$ python3 -q
>>> import numpy as np
>>> np.set_printoptions(precision=2, suppress=True, linewidth=160)
>>> rnd = lambda a: np.round(a, 2) + 0
>>> data = np.loadtxt("mat.csv", delimiter=",")
>>> data
array([[ 0.,  2., -6.],
       [-2.,  0.,  4.],
       [ 6., -4.,  0.]])
>>> Uu, s, Vh = np.linalg.svd(data)
>>> evecs = Vh[:(s > 1e-8).sum()]
>>> rng = np.random.default_rng(713251)
>>> vec = data[2] + -3 * data[0] + rng.integers(2) * np.eye(3)[0]
>>> vec
array([  7., -10.,  18.])
>>> np.allclose(evecs.T @ evecs @ vec, vec)
False
>>> rnd(np.linalg.norm(vec - evecs.T @ evecs @ vec))
np.float64(0.53)
>>> rnd(evecs.T @ evecs)
array([[ 0.71, -0.43, -0.14],
       [-0.43,  0.36, -0.21],
       [-0.14, -0.21,  0.93]])
>>> np.linalg.matrix_rank(np.vstack([data, vec]))
np.int64(3)
>>> r = np.linalg.matrix_rank(data)
>>> r
np.int64(2)
>>> null = np.linalg.svd(data)[2][r:].T
>>> null.shape
(3, 1)
>>> np.linalg.matrix_rank(data.T @ data), np.linalg.matrix_rank(data @ data.T)
(np.int64(2), np.int64(2))
>>> [int(np.linalg.matrix_rank(np.delete(data, i, axis=0))) for i in range(3)]
[2, 2, 2]
>>> A = np.load("a.npy")
>>> rnd(A)
array([[0.49, 0.49, 0.1 ],
       [0.49, 0.49, 0.1 ],
       [0.1 , 0.1 , 0.02]])
>>> rnd(np.linalg.det(A))
np.float64(0.0)
>>> rnd(np.abs(np.linalg.eigvals(A)).max())
np.float64(1.0)
>>> rnd((A + A.T) / 2)
array([[0.49, 0.49, 0.1 ],
       [0.49, 0.49, 0.1 ],
       [0.1 , 0.1 , 0.02]])
>>> np.allclose(A @ A.T, A.T @ A)
True
>>> (A - A.T) / 2
array([[0., 0., 0.],
       [0., 0., 0.],
       [0., 0., 0.]])
>>> np.allclose(A, A.T)
True
>>> rnd(np.sort(np.abs(np.linalg.eigvals(A))))
array([0., 0., 1.])
>>> rnd(A @ A)
array([[0.49, 0.49, 0.1 ],
       [0.49, 0.49, 0.1 ],
       [0.1 , 0.1 , 0.02]])
>>> F = np.load("dump.npy")
>>> F
array([[1.  , 0.5 , 0.25, 0.12],
       [0.5 , 1.  , 0.5 , 0.25],
       [0.25, 0.5 , 1.  , 0.5 ],
       [0.12, 0.25, 0.5 , 1.  ]])
>>> vec = np.ones(4)
>>> for _ in range(3):
...     vec = F @ vec
...     vec /= np.linalg.norm(vec)
...     print(round(vec @ F @ vec, 2))
... 
2.08
2.08
2.08
>>> rnd(vec)
array([0.44, 0.56, 0.56, 0.44])
>>> mat = np.array([[2, 0], [-1, 0]])
>>> # column 0 is much longer than the rest
>>> np.allclose(mat[:-1].T @ np.linalg.lstsq(mat[:-1].T, mat[-1])[0], mat[-1])
True
>>> np.unique(mat.round(6), axis=0).shape
(2, 2)
>>> np.linalg.lstsq(mat[:-1].T, mat[-1])[2]
np.int32(1)
>>> [int(np.linalg.matrix_rank(np.linalg.matrix_power(mat, p))) for p in range(1, 3)]
[1, 1]
>>> rnd(np.sort(np.linalg.eigvals(mat)))
array([0., 2.])
>>> Uu, s, Vh = np.linalg.svd(mat)
>>> evecs = Vh[:(s > 1e-8).sum()]
>>> vec = mat[1] + -3 * mat[0] + rng.integers(2) * np.eye(2)[1]
>>> vec
array([-7.,  0.])
>>> evecs.T @ evecs
array([[1., 0.],
       [0., 0.]])
>>> np.linalg.matrix_rank(np.vstack([mat, vec]))
np.int64(1)
>>> rnd(np.linalg.norm(vec - evecs.T @ evecs @ vec))
np.float64(0.0)
>>> np.diag(evecs.T @ evecs)
array([1., 0.])
>>> u = np.array([2, 3])
>>> np.polyval(u, mat[0])
array([7, 3])
>>> def softmax(z):
...     e = np.exp(z - z.max(axis=-1, keepdims=True))
...     return e / e.sum(axis=-1, keepdims=True)
... 
>>> rnd(softmax(10 * mat[0]))
array([1., 0.])
>>> scores = mat @ mat.T / np.sqrt(2)
>>> rnd(softmax(scores)[0] @ mat)
array([1.96, 0.  ])
>>> Z = np.array([[-1.2, -0.7, -0.9]])
>>> X = np.array([[2],
...     [-1],
...     [-3],
...     [1],
...     [-5],
...     [4],
...     [-1],
...     [-3],
...     [4],
...     [-1],
...     [3],
...     [-3],
...     [3],
...     [-2],
...     [-3],
...     [-5],
...     [5],
...     [1],
...     [-2]]) @ Z + 0.3 * rng.normal(size=(19, 3))
>>> rnd(X)
array([[-2.83, -1.07, -1.82],
       [ 0.79,  0.88,  0.47],
       [ 3.48,  2.27,  2.47],
       [-1.66, -0.15, -1.03],
       [ 6.48,  3.13,  4.35],
       [-4.7 , -2.95, -4.1 ],
       [ 1.16,  0.58,  1.05],
       [ 3.17,  2.17,  2.9 ],
       [-5.21, -3.23, -3.52],
       [ 1.02,  0.21,  0.68],
       [-3.53, -2.14, -2.96],
       [ 4.22,  1.95,  2.8 ],
       [-3.73, -1.64, -2.91],
       [ 2.27,  1.45,  1.53],
       [ 3.  ,  1.85,  3.06],
       [ 5.89,  3.3 ,  4.65],
       [-5.62, -4.46, -4.26],
       [-1.11,  0.  , -0.7 ],
       [ 2.29,  1.43,  1.98]])
>>> Uu, s, Vh = np.linalg.svd(X)
>>> rnd(s)
array([22.22,  1.82,  1.17])
>>> B = Uu[:, :1] @ np.diag(s[:1]) @ Vh[:1]
>>> np.linalg.matrix_rank(X, rtol=0.05)
np.int64(3)
>>> rnd(np.linalg.norm(X - B, 2)), rnd(s[1])
(np.float64(1.82), np.float64(1.82))
>>> rnd(np.abs(X - B).max())
np.float64(0.97)
>>> rnd(np.linalg.norm(X - B) / np.linalg.norm(X))
np.float64(0.1)
>>> E = np.load("w.npy")
>>> E
array([[ 1, -1, -1,  1, -1,  1,  1, -1],
       [ 1,  1, -1, -1,  1,  1, -1, -1],
       [ 1, -1,  1, -1, -1,  1, -1,  1],
       [ 1,  1, -1, -1, -1, -1,  1,  1]])
>>> t = np.radians(135)
>>> r_ = np.eye(8)
>>> r_[3, 3] = r_[2, 2] = np.cos(t)
>>> r_[3, 2], r_[2, 3] = -np.sin(t), np.sin(t)
>>> rnd(r_)
array([[ 1.  ,  0.  ,  0.  ,  0.  ,  0.  ,  0.  ,  0.  ,  0.  ],
       [ 0.  ,  1.  ,  0.  ,  0.  ,  0.  ,  0.  ,  0.  ,  0.  ],
       [ 0.  ,  0.  , -0.71,  0.71,  0.  ,  0.  ,  0.  ,  0.  ],
       [ 0.  ,  0.  , -0.71, -0.71,  0.  ,  0.  ,  0.  ,  0.  ],
       [ 0.  ,  0.  ,  0.  ,  0.  ,  1.  ,  0.  ,  0.  ,  0.  ],
       [ 0.  ,  0.  ,  0.  ,  0.  ,  0.  ,  1.  ,  0.  ,  0.  ],
       [ 0.  ,  0.  ,  0.  ,  0.  ,  0.  ,  0.  ,  1.  ,  0.  ],
       [ 0.  ,  0.  ,  0.  ,  0.  ,  0.  ,  0.  ,  0.  ,  1.  ]])
>>> B = E @ r_.T
>>> rnd(np.linalg.svd(E, compute_uv=False)), rnd(np.linalg.svd(B, compute_uv=False))
(array([2.83, 2.83, 2.83, 2.83]), array([2.83, 2.83, 2.83, 2.83]))
>>> rnd(np.linalg.det(r_)), rnd(np.trace(r_))
(np.float64(1.0), np.float64(4.59))
>>> np.allclose(E @ E.T, B @ B.T)
True
>>> np.allclose(np.linalg.norm(E, axis=1), np.linalg.norm(B, axis=1))
True
>>> rnd(np.linalg.norm(E, axis=0))
array([2., 2., 2., 2., 2., 2., 2., 2.])
>>> rnd(np.linalg.norm(E) ** 2 / np.linalg.norm(E, 2) ** 2)
np.float64(4.0)
>>> rnd(np.linalg.norm(E, 1)), rnd(np.linalg.norm(E, np.inf))
(np.float64(4.0), np.float64(8.0))
>>> rnd(np.linalg.norm(E, "nuc"))
np.float64(11.31)
>>> rnd(np.linalg.norm(E[1], 1)), rnd(np.linalg.norm(E[1], np.inf))
(np.float64(8.0), np.float64(1.0))
>>> vec = np.array([1, 3, 0, 1])
>>> target = F @ vec
>>> target
array([2.62, 3.75, 2.25, 1.87])
>>> rnd(np.linalg.solve(F, 2 * target))
array([2., 6., 0., 2.])
>>> rnd(np.linalg.solve(F, target))
array([1., 3., 0., 1.])
>>> blk = np.stack([A, 2 * A, A[::-1]])
>>> (blk @ A.T).shape
(3, 3, 3)
>>> np.linalg.matrix_rank(blk)
array([1, 1, 1])
>>> rnd(np.linalg.norm(blk, axis=(1, 2)))
array([1., 2., 1.])
>>> blk.shape
(3, 3, 3)
>>> rnd(blk.sum(axis=0))
array([[1.57, 1.57, 0.31],
       [1.96, 1.96, 0.39],
       [0.78, 0.78, 0.16]])
>>> rnd(np.einsum("bij,cij->bc", blk, blk))
array([[1.  , 2.  , 0.69],
       [2.  , 4.  , 1.37],
       [0.69, 1.37, 1.  ]])
>>> np.linalg.matrix_rank(blk.reshape(3, -1))
np.int64(2)
>>> arr = np.load("case7.npy")
>>> arr
array([[-2.97,  0.46],
       [ 0.46,  2.97]])
>>> # symmetric, so the eigenvalues are real
>>> B = np.array([[-1, 0, 3], [-2, -1, -1]])
>>> np.linalg.matrix_rank(np.vstack([arr, B.T]))
np.int64(2)
>>> rnd(B.T @ arr.T)
array([[ 2.05, -6.4 ],
       [-0.46, -2.97],
       [-9.37, -1.59]])
>>> rnd(arr @ B)
array([[ 2.05, -0.46, -9.37],
       [-6.4 , -2.97, -1.59]])
>>> rnd(np.einsum("ij->j", arr))
array([-2.51,  3.43])
>>> rnd(np.einsum("ij,ij->i", arr, arr))
array([9.03, 9.03])
>>> u = np.array([2, 0, 0])
>>> rnd(np.correlate(arr[0], arr[1], "full"))
array([-8.82,  0.  ,  0.21])
>>> evals, evecs = np.linalg.eig(arr)
>>> rnd(np.sort(np.linalg.eigvals(arr.T)))
array([-3.01,  3.01])
>>> rnd(np.prod(evals))
np.float64(-9.03)
>>> Z = np.sign(np.array([[-5, -1, 1, 0], [4, -4, 3, 4], [2, 1, -3, -1], [0, -3, -4, 1]]))
>>> B = (np.tril(Z, -1) + np.eye(4)) @ (np.triu(Z, 1) + np.eye(4))
>>> evals = np.array([1, 1, 3, 3])
>>> M = np.rint(B * evals @ np.linalg.inv(B)) + 0
>>> M
array([[-1., -2.,  4.,  2.],
       [-6., -3., 10.,  6.],
       [-6., -6., 13.,  6.],
       [ 2.,  4., -6., -1.]])
>>> labels = rng.permutation(4)
>>> labels
array([2, 0, 3, 1])
>>> B = M[labels][:, labels]
>>> rnd(np.sort(np.abs(np.linalg.eigvals(B))))
array([1., 1., 3., 3.])
>>> rnd(np.linalg.det(B)), rnd(np.linalg.det(M[labels]))
(np.float64(9.0), np.float64(-9.0))
>>> np.allclose(B, M)
False
>>> labels = rng.permutation(4)
>>> B = M[:, labels] * rng.choice([-1, 1], 4)
>>> B
array([[-1.,  2.,  4.,  2.],
       [-6.,  3., 10.,  6.],
       [-6.,  6., 13.,  6.],
       [ 2., -4., -6., -1.]])
>>> Uu, _, Vh = np.linalg.svd(M.T @ B)
>>> rnd(np.linalg.lstsq(M, B)[0])
array([[ 1.,  0.,  0.,  0.],
       [ 0., -1.,  0.,  0.],
       [ 0.,  0.,  1.,  0.],
       [ 0.,  0.,  0.,  1.]])
>>> u, v = B[3], B[2]
>>> u @ v
np.float64(-120.0)
>>> u @ u
np.float64(57.0)
>>> p = (u @ v) / (u @ u) * u
>>> rnd((v - p) @ u)
np.float64(0.0)
>>> np.outer(u, v)
array([[-12.,  12.,  26.,  12.],
       [ 24., -24., -52., -24.],
       [ 36., -36., -78., -36.],
       [  6.,  -6., -13.,  -6.]])
>>> np.linalg.matrix_rank(np.outer(u, v))
np.int64(1)
